>>> import numpy as np
>>> np.set_printoptions(suppress=True, linewidth=140)
>>> E = np.array([[0, 0, 0], [1, -3, 0], [-2, 6, 0], [-1, 3, 0]])
>>> np.argsort(-np.linalg.norm(E, axis=0).round(6), kind="stable")[:3]
array([1, 0, 2])
>>> np.linalg.cond(E) > 100
np.True_
>>> rk = np.linalg.matrix_rank(E)
>>> rk
np.int64(1)
>>> ns = np.linalg.svd(E)[2][rk:].T
>>> np.allclose(E @ ns, 0)
True
>>> [int(np.linalg.matrix_rank(E[:, :j + 1])) for j in range(3)]
[1, 1, 1]
>>> [int(np.linalg.matrix_rank(np.delete(E, i, axis=0))) for i in range(4)]
[1, 1, 1, 1]
>>> [int(np.linalg.matrix_rank(E[:i])) for i in range(1, len(E) + 1)]
[0, 1, 1, 1]
>>> out = np.array([[-1, 1, -2], [3, -3, 2]])
>>> Z = np.kron(out, E)
>>> Z.shape
(8, 9)
>>> np.linalg.matrix_rank(Z)
np.int64(2)
>>> W0 = np.load("case18.npy")
>>> W0
array([[ 0,  2],
       [-2,  0]])
>>> # skew, so no eigenvalue has a real part
>>> round(float(np.abs(np.linalg.eigvals(W0)).max()), 2)
2.0
>>> (W0 + W0.T) / 2
array([[0., 0.],
       [0., 0.]])
>>> np.round(np.linalg.det(W0), 2)
np.float64(4.0)
>>> np.round(np.sort(np.abs(np.linalg.eigvals(W0))), 2)
array([2., 2.])
>>> np.allclose(W0 @ W0.T, W0.T @ W0)
True
>>> (W0 - W0.T) / 2
array([[ 0.,  2.],
       [-2.,  0.]])
>>> np.linalg.matrix_power(W0, 4)
array([[16,  0],
       [ 0, 16]])
>>> W0 @ W0
array([[-4,  0],
       [ 0, -4]])
>>> np.trace(W0)
np.int64(0)
>>> q, V = np.linalg.qr(W0[:, :1])[0], np.linalg.qr(W0[:, 1:])[0]
>>> sig = np.linalg.svd(q.T @ V, compute_uv=False)
>>> np.degrees(np.arccos(sig.clip(0, 1)))
array([90.])
>>> (sig > 0.9).sum()
np.int64(0)
>>> m1 = np.load("dump.npy")
>>> m1.round(2)
array([[ 12.02, -13.75,  -8.15],
       [ 16.88, -10.29,  -3.02],
       [-11.98,  -9.09, -13.19],
       [ 14.56,   6.7 ,  11.96],
       [-18.71,   7.04,  -0.74],
       [  7.37, -14.93, -11.08],
       [ 18.94,  -6.23,   1.58],
       [-13.24,  13.18,   7.14],
       [-17.19,   9.9 ,   2.53],
       [ -4.52,  15.08,  12.33],
       [ 19.04,  -1.65,   5.91],
       [ -9.7 , -10.72, -13.82],
       [-19.2 ,   4.51,  -3.3 ],
       [ 16.72, -10.48,  -3.25],
       [ 11.43, -13.98,  -8.6 ],
       [  9.64, -14.52,  -9.8 ]])
>>> # null space of dimension 1
>>> idx = m1[:, 0] > np.median(m1[:, 0])
>>> u = m1[idx].mean(axis=0) - m1[~idx].mean(axis=0)
>>> idx.astype(int)
array([1, 1, 0, 1, 0, 0, 1, 0, 0, 0, 1, 0, 0, 1, 1, 1])
>>> np.argsort(-np.abs(u).round(6), kind="stable")
array([0, 1, 2])
>>> ((m1 - m1.mean(axis=0)) @ u > 0).astype(int)
array([1, 1, 0, 1, 0, 1, 1, 0, 0, 0, 1, 0, 0, 1, 1, 1])
